% python3 -q
>>> import numpy as np
>>> import numpy.linalg as la
>>> np.set_printoptions(suppress=True, linewidth=200)
>>> W0 = np.load("arr.npy")
>>> print(W0)
[[-0.2   0.3  -0.4  -0.8  -1.3  -1.8  -0.1  -0.6   1.6  -0.8  -0.1   0.3  -0.9 ]
 [-1.8  -2.   -1.3   0.    1.2   0.6   2.4  -0.2  -0.9   1.    1.    1.   -1.6 ]
 [ 0.6  -0.2   0.7   0.3   0.   -0.5   0.    0.   -1.1   0.1  -0.5   0.8   0.8 ]
 [-1.5  -0.56 -0.3  -2.08 -2.39 -1.34  1.79  1.48 -0.86  1.11  1.65 -1.88 -1.  ]
 [ 1.3  -0.1  -1.    0.3  -0.6   0.5   0.1  -0.6  -0.2   1.3  -0.2   1.1  -0.3 ]
 [-0.6  -0.6  -1.1   1.7   0.    0.5   0.    0.5  -0.2   0.4   0.9  -1.1   1.  ]
 [ 0.3   1.7  -0.7   0.4   1.5  -1.    0.8   0.    0.4  -0.1  -0.9  -1.1   0.4 ]
 [ 0.6   0.2  -0.4  -1.3  -1.1  -0.8   1.3   0.5  -0.5  -0.2  -0.8   0.8  -0.9 ]
 [-0.8  -1.1  -1.2  -0.7  -1.2  -0.6  -1.5   0.4  -0.1  -1.6   0.4  -0.8  -1.  ]
 [-0.3   0.8  -0.1  -0.6   0.7   0.6  -0.1   1.3  -0.6   0.2   0.7   0.3   1.5 ]
 [-0.7  -0.1   0.1  -1.   -0.7   0.5   0.8  -0.1   0.6  -0.1  -1.5  -0.3   0.5 ]
 [ 0.5   1.5   0.5   0.6   1.1  -0.4  -0.4   1.2   0.8   0.6   0.5  -0.8  -1.3 ]
 [-1.5  -0.5  -0.3  -2.1  -2.4  -1.3   1.8   1.5  -0.9   1.1   1.6  -1.9  -1.  ]]
>>> A2 = W0 / la.norm(W0, axis=1, keepdims=True)
>>> C2 = A2 @ A2.T
>>> print(np.round(la.norm(A2, axis=1), 2))
[1. 1. 1. 1. 1. 1. 1. 1. 1. 1. 1. 1. 1.]
>>> print(C2[5].round(2))
[-0.44  0.19 -0.17  0.08 -0.04  1.    0.05 -0.58  0.08  0.23 -0.26 -0.02  0.08]
>>> print(np.round(W0.mean(axis=0), 2))
[-0.32 -0.05 -0.42 -0.41 -0.4  -0.39  0.53  0.41 -0.15  0.23  0.21 -0.28 -0.29]
>>> print(round(float(la.norm(W0)), 2))
12.8
>>> print(W0.shape)
(13, 13)
>>> print(np.round(W0.sum(axis=1), 2))
[-4.8  -0.6   1.   -5.88  1.6   1.4   1.7  -2.6  -9.8   4.4  -2.    4.4  -5.9 ]
>>> print(np.unravel_index(np.abs(W0).argmax(), W0.shape))
(np.int64(1), np.int64(6))
>>> print(np.count_nonzero(W0))
162
>>> C = np.sign(np.array([[0, -2, 2, 2], [-1, -2, -1, 1], [1, 2, 0, 1], [-1, 2, 2, 2]]))
>>> A2 = (np.tril(C, -1) + np.eye(4)) @ (np.triu(C, 1) + np.eye(4))
>>> ev = np.array([-4, 0, 4, 0])
>>> J = np.rint(A2 * ev @ la.inv(A2)) + 0
>>> print(J)
[[-8. -8.  0.  4.]
 [24. 12. -8.  0.]
 [-8. -8.  0.  4.]
 [ 8.  8.  0. -4.]]
>>> # looks like rank 2
>>> print(la.cond(J) > 100)
True
>>> print([round(float(x), 2) for x in la.svd(J, compute_uv=False)[:3]])
[33.72, 8.89, 0.0]
>>> print(round(float(la.norm(J, 2) / la.norm(J)), 2))
0.97
>>> print(np.argsort(-la.norm(J, axis=0).round(6), kind="stable")[:3])
[0 1 2]
>>> print(np.allclose(J, J.T))
False
>>> print((J + J.T) / 2)
[[-8.  8. -4.  6.]
 [ 8. 12. -8.  4.]
 [-4. -8.  0.  2.]
 [ 6.  4.  2. -4.]]
>>> print(round(la.det(J), 2))
0.0
>>> feats = np.array([[0.0, 0.0, 0.0, -5.0],
...     [0.0, 0.0, 0.0, 5.0],
...     [0.0, 0.0, 0.0, -3.0],
...     [-5.0, 5.0, -3.0, 0.0]])
>>> print(feats)
[[ 0.  0.  0. -5.]
 [ 0.  0.  0.  5.]
 [ 0.  0.  0. -3.]
 [-5.  5. -3.  0.]]
>>> rk = la.matrix_rank(feats)
>>> print(rk)
2
>>> ns = la.svd(feats)[2][rk:].T
>>> print(np.round(feats @ ns, 2) + 0)
[[0. 0.]
 [0. 0.]
 [0. 0.]
 [0. 0.]]
>>> print(np.round(ns @ ns.T, 2))
[[ 0.58  0.42 -0.25  0.  ]
 [ 0.42  0.58  0.25  0.  ]
 [-0.25  0.25  0.85  0.  ]
 [ 0.    0.    0.    0.  ]]
>>> E = np.loadtxt("dump.csv", delimiter=",")
>>> print(E)
[[ -6.   1.   1.  -2.]
 [ -2.   5.  -5.  -8.]
 [  1.   5.  -3.  -8.]
 [ -2.   6.   0. -10.]
 [ -1.   3.   0.  -5.]]
>>> rng = np.random.default_rng(33158)
>>> A2 = E + rng.integers(-2, 3, (5, 3)) @ rng.integers(-2, 3, (3, 4))
>>> print(A2)
[[ -3.  -1.   0. -10.]
 [ -1.   1.  -4. -10.]
 [  3.   5.  -5. -12.]
 [  1.   0.  -1. -14.]
 [ -2.   1.   0.   1.]]
>>> print(A2 - E)
[[ 3. -2. -1. -8.]
 [ 1. -4.  1. -2.]
 [ 2.  0. -2. -4.]
 [ 3. -6. -1. -4.]
 [-1. -2.  0.  6.]]
>>> print(np.round(la.svd(A2 - E, compute_uv=False), 2) + 0)
[13.24  6.81  2.31  0.  ]
>>> print(np.abs(A2 - E).sum(axis=1))
[14.  8.  8. 14.  9.]
>>> vec = np.array([1, 2, 1, 2])
>>> y = A2 @ vec
>>> print(np.round(la.solve(A2.T @ A2, A2.T @ y), 2))
[1. 2. 1. 2.]
>>> print(y)
[-25. -23. -16. -28.   2.]
>>> print(np.round(la.lstsq(A2, y)[0], 2))
[1. 2. 1. 2.]
>>> y = y + 0.02 * rng.normal(size=5)
>>> print(y.round(2))
[-24.99 -22.99 -16.02 -27.99   1.98]
>>> beta, *_ = la.lstsq(A2, y)
>>> print([round(float(la.norm(la.solve(A2.T @ A2 + lam * np.eye(4), A2.T @ y))), 2) for lam in (0, 1, 10, 100)])
[3.16, 2.88, 2.38, 1.7]
>>> print(beta.round())
[1. 2. 1. 2.]
>>> print(beta.round(2))
[1.   1.99 1.   2.  ]
>>> r0 = np.array([0, -1, -2])
>>> print(np.correlate(E[1], E[3], "full"))
[ 20. -50.  38. 114. -40. -38.  16.]
>>> print(np.polyval(r0, E[1]))
[ 0. -7.  3.  6.]
>>> arr = np.load("out10.npy")
>>> print(arr)
[[0 0 4 0 0 0 0 0 4 0 0 0 0]
 [0 4 0 0 0 0 0 4 0 0 3 0 0]
 [0 0 1 0 0 0 0 4 0 5 0 5 0]
 [0 0 0 0 0 0 0 3 0 5 0 1 0]
 [0 0 0 0 0 0 0 4 4 0 0 0 4]
 [0 0 2 0 0 0 0 0 0 0 0 0 0]
 [0 0 0 0 0 0 3 0 0 0 0 0 0]]
>>> # column 3 repeats column 0
>>> print([round(float(x), 2) for x in la.svd(E, compute_uv=False)[:3]])
[19.41, 6.52, 3.83]
>>> print(np.argsort(-la.norm(E, axis=0).round(6), kind="stable")[:3])
[3 1 0]
>>> print(la.cond(E) > 100)
True
>>> X = np.loadtxt("run13.csv", delimiter=",")
>>> print(X)
[[11.  1.  1.  1.  0.  1.  3.  3.  3.  3.  0.  1.  1.]
 [ 0. 33.  1.  3.  2.  1.  1.  2.  0.  0.  0.  0.  2.]
 [ 1.  3.  1.  1.  0.  0.  3.  3.  3.  3.  2.  3.  2.]
 [ 1.  0.  2. 20.  1.  1.  2.  2.  0.  1.  3.  0.  2.]
 [ 0.  2.  0.  0. 20.  2.  2.  3.  2.  1.  1.  0.  1.]
 [ 2.  3.  3.  2.  3. 22.  1.  2.  0.  1.  1.  3.  3.]
 [ 0.  0.  3.  3.  3.  0. 31.  2.  0.  3.  2.  1.  2.]
 [ 0.  2.  1.  1.  2.  1.  3. 22.  3.  3.  2.  2.  3.]
 [ 1.  3.  2.  2.  2.  3.  3.  3. 20.  2.  1.  3.  0.]
 [ 3.  0.  1.  2.  0.  2.  1.  1.  2.  2.  1.  3.  2.]
 [ 3.  3.  0.  0.  3.  1.  1.  3.  3.  0.  3.  1.  0.]
 [ 3.  3.  3.  3.  2.  2.  3.  1.  1.  3.  1. 11.  3.]
 [ 1.  0.  1.  3.  0.  1.  0.  2.  2.  1.  1.  1. 22.]]
>>> vec = np.array([-3, -1, -2, 0, 1, 1, -3, -3, -2, -2, 3, 3, 3])
>>> h1 = np.maximum(X @ vec, 0)
>>> print(np.maximum(X @ vec, 0) - np.maximum(-X @ vec, 0))
[-59. -35. -17.  -4.   5.  20. -93. -67. -55.  -5. -14.  11.  56.]
>>> print(X.T @ h1)
[ 129.  103.  149.  241.  182.  528.   63.  178.  133.  114.   92.  237. 1330.]
>>> print(np.round(np.tanh(X @ vec), 2))
[-1. -1. -1. -1.  1.  1. -1. -1. -1. -1. -1.  1.  1.]
>>> vec = np.array([-2, 1, 0, 1, 0, -1, 2, 0, -2, -2, 2, -3, -2])
>>> y = X @ vec
>>> print(y)
[-32.  33. -13.  21.  -2. -34.  56. -12. -45. -23.  -5. -41. -51.]
>>> print(np.round(la.solve(X, y + X[:, 9]), 2) + 0)
[-2.  1.  0.  1.  0. -1.  2.  0. -2. -1.  2. -3. -2.]
>>> t = np.radians(72)
>>> Rm = np.eye(13)
>>> Rm[10, 10] = Rm[2, 2] = np.cos(t)
>>> Rm[10, 2], Rm[2, 10] = -np.sin(t), np.sin(t)
>>> A2 = X @ Rm.T
>>> print(np.allclose(X @ X.T, A2 @ A2.T))
True
>>> Uu, sig, vt = la.svd(X)
>>> print(np.argmax(sig[:-1] / (sig[1:] + 1e-6)) + 1)
12
>>> A2 = Uu[:, :12] @ np.diag(sig[:12]) @ vt[:12]
>>> print(round(la.norm(X - A2, 2), 2), np.round(sig[12], 2))
0.13 0.13
>>> print(la.matrix_rank(A2))
12
>>> vec = np.array([-5, 1, 1, 2, 3, -1, 2, 0, 4, 1, 5, 5, -3])
>>> y = W0 @ vec
>>> print(y.round(2))
[ 6.3  25.7  -6.6  -0.25 -3.2  -0.2  -2.3  -5.2  -6.7   0.6  -7.7   9.8  -0.8 ]
>>> print(np.round(la.solve(W0, W0[:, 3]), 2) + 0)
[0. 0. 0. 1. 0. 0. 0. 0. 0. 0. 0. 0. 0.]
>>> print(np.round(la.solve(W0, 2 * y), 2) + 0)
[-10.   2.   2.   4.   6.  -2.   4.   0.   8.   2.  10.  10.  -6.]
>>> print(np.round(la.solve(W0, y), 2) + 0)
[-5.  1.  1.  2.  3. -1.  2.  0.  4.  1.  5.  5. -3.]
>>> print(np.round(la.solve(W0.T, W0[10]), 2) + 0)
[0. 0. 0. 0. 0. 0. 0. 0. 0. 0. 1. 0. 0.]
>>> M = np.load("case0.npy")
>>> print(M)
[[5 2 1 8]
 [0 5 4 7]
 [0 0 0 8]
 [0 0 0 1]]
>>> Uu, sig, vt = la.svd(M)
>>> print(np.argmax(sig[:-1] / (sig[1:] + 1e-6)) + 1)
3
>>> A2 = Uu[:, :3] @ np.diag(sig[:3]) @ vt[:3]
>>> print(A2.round(2) + 0)
[[5. 2. 1. 8.]
 [0. 5. 4. 7.]
 [0. 0. 0. 8.]
 [0. 0. 0. 1.]]
>>> m1 = np.array([[-3, -10, -2, 0, -2],
...     [-3, -5, -1, 1, -2],
...     [0, 15, 3, -3, 0],
...     [0, 15, 3, 0, 3],
...     [-3, 0, 0, 2, 1]])
>>> print(m1)
[[ -3 -10  -2   0  -2]
 [ -3  -5  -1   1  -2]
 [  0  15   3  -3   0]
 [  0  15   3   0   3]
 [ -3   0   0   2   1]]
>>> A2 = m1 / np.sqrt((m1 ** 2).mean(axis=1, keepdims=True))
>>> print(A2[0].round(2))
[-0.62 -2.07 -0.41  0.   -0.41]
